$ python -q
>>> import numpy as np
>>> import numpy.linalg as la
>>> np.set_printoptions(suppress=True, linewidth=160)
>>> W0 = np.load("run3.npy")
>>> print(W0)
[[ 1  0  3]
 [ 4  2  5]
 [ 8  6  6]
 [11  6  7]
 [16 10  8]
 [20 12 13]
 [22 14 18]
 [23 19 19]
 [28 20 20]
 [28 24 24]
 [32 28 26]
 [37 32 28]
 [39 33 32]
 [41 37 33]
 [41 40 38]
 [45 43 42]
 [49 43 47]
 [52 43 47]
 [53 44 49]]
>>> print(la.matrix_rank(W0, rtol=0.1))
1
>>> print(round(np.log10(la.cond(W0))))
1
>>> print(round(float(la.norm(W0, 2) / la.norm(W0)), 2))
1.0
>>> print(np.argsort(-la.norm(W0, axis=0).round(6), kind="stable")[:3])
[0 2 1]
>>> print(la.cond(W0) > 100)
False
>>> print(np.round(np.abs(la.svd(W0)[2][-1]), 2))
[0.12 0.77 0.63]
>>> Ac = W0 - W0.mean(axis=0)
>>> V = la.svd(Ac)[2][:1]
>>> M2 = Ac - Ac @ V.T @ V
>>> print(np.round(M2.std(axis=0), 2))
[1.47 1.43 1.65]
>>> print(np.round(la.norm(M2) / la.norm(Ac), 2))
0.1
>>> print(np.round((Ac @ V.T).std(axis=0), 2))
[26.25]
>>> labels = W0[:, 1] > np.median(W0[:, 1])
>>> r0 = W0[labels].mean(axis=0) - W0[~labels].mean(axis=0)
>>> print((((W0 - W0.mean(axis=0)) @ r0 > 0) == labels).mean())
1.0
>>> J = -3 * np.eye(3) + np.eye(3, k=1)
>>> print(J)
[[-3.  1.  0.]
 [ 0. -3.  1.]
 [ 0.  0. -3.]]
>>> print(np.prod(np.diag(J)), round(la.det(J), 2))
-27.0 -27.0
>>> print(la.matrix_rank(J - J[0, 0] * np.eye(3)))
2
>>> print([int(la.matrix_rank(la.matrix_power(J, p))) for p in range(1, 4)])
[3, 3, 3]
>>> print(np.round(np.sort(la.eigvals(J)), 2))
[-3. -3. -3.]
>>> print(round(float(np.abs(la.eigvals(J)).max()), 2))
3.0
>>> print(np.allclose(J, J.T))
False
>>> print(J @ J)
[[ 9. -6.  1.]
 [ 0.  9. -6.]
 [ 0.  0.  9.]]
>>> U, sigma, Vt = la.svd(J, full_matrices=False)
>>> print(np.round(Vt @ Vt.T, 2) + 0)
[[1. 0. 0.]
 [0. 1. 0.]
 [0. 0. 1.]]
>>> print(np.abs(U[:, 0]).round(6).argmax())
1
>>> print((sigma > 1e-8).sum())
3
>>> print(np.round(sigma / sigma[0], 2))
[1.   0.82 0.62]
>>> print(np.allclose(U * sigma @ Vt, J))
True
>>> print(U.shape, sigma.shape, Vt.shape)
(3, 3) (3,) (3, 3)
>>> print(round(np.sqrt((sigma ** 2).sum()), 2), round(la.norm(J), 2))
5.39 5.39
>>> print(np.kron(np.eye(2, dtype=int), J))
[[-3.  1.  0. -0.  0.  0.]
 [ 0. -3.  1.  0. -0.  0.]
 [ 0.  0. -3.  0.  0. -0.]
 [-0.  0.  0. -3.  1.  0.]
 [ 0. -0.  0.  0. -3.  1.]
 [ 0.  0. -0.  0.  0. -3.]]
>>> print(round(float(la.det(2 * J)), 2), np.round(la.det(J), 2))
-216.0 -27.0
>>> print(np.einsum("ij,ji->", J, J))
27.0
>>> print(np.round(la.eigvals(J), 2))
[-3. -3. -3.]
>>> print(round(la.det(J[::-1]), 2))
27.0
>>> feats = np.loadtxt("data.csv", delimiter=",")
>>> print(feats)
[[ 5.75  1.39 -2.91]
 [ 4.18  3.34 -2.36]
 [ 2.35  0.34 -1.64]
 [ 3.78  0.71 -1.85]]
>>> q, V = la.qr(feats[:, :1])[0], la.qr(feats[:, 1:])[0]
>>> sigma = la.svd(q.T @ V, compute_uv=False)
>>> print((sigma > 0.9).sum())
1
>>> print(np.round(np.degrees(np.arccos(sigma.clip(0, 1))), 2))
[5.94]
>>> print(sigma.round(2))
[0.99]
>>> U, sigma, Vt = la.svd(W0)
>>> print(np.argmax(sigma[:-1] / (sigma[1:] + 1e-6)) + 1)
1
>>> print(sigma.round(2))
[226.5    9.98   8.21]
>>> M2 = U[:, :1] @ np.diag(sigma[:1]) @ Vt[:1]
>>> print(la.matrix_rank(W0, rtol=0.05))
1
>>> print(round(float(la.norm(W0 - M2) / la.norm(W0)), 2))
0.06
>>> print(np.round(la.norm(W0 - M2, 2), 2), round(sigma[1], 2))
9.98 9.98
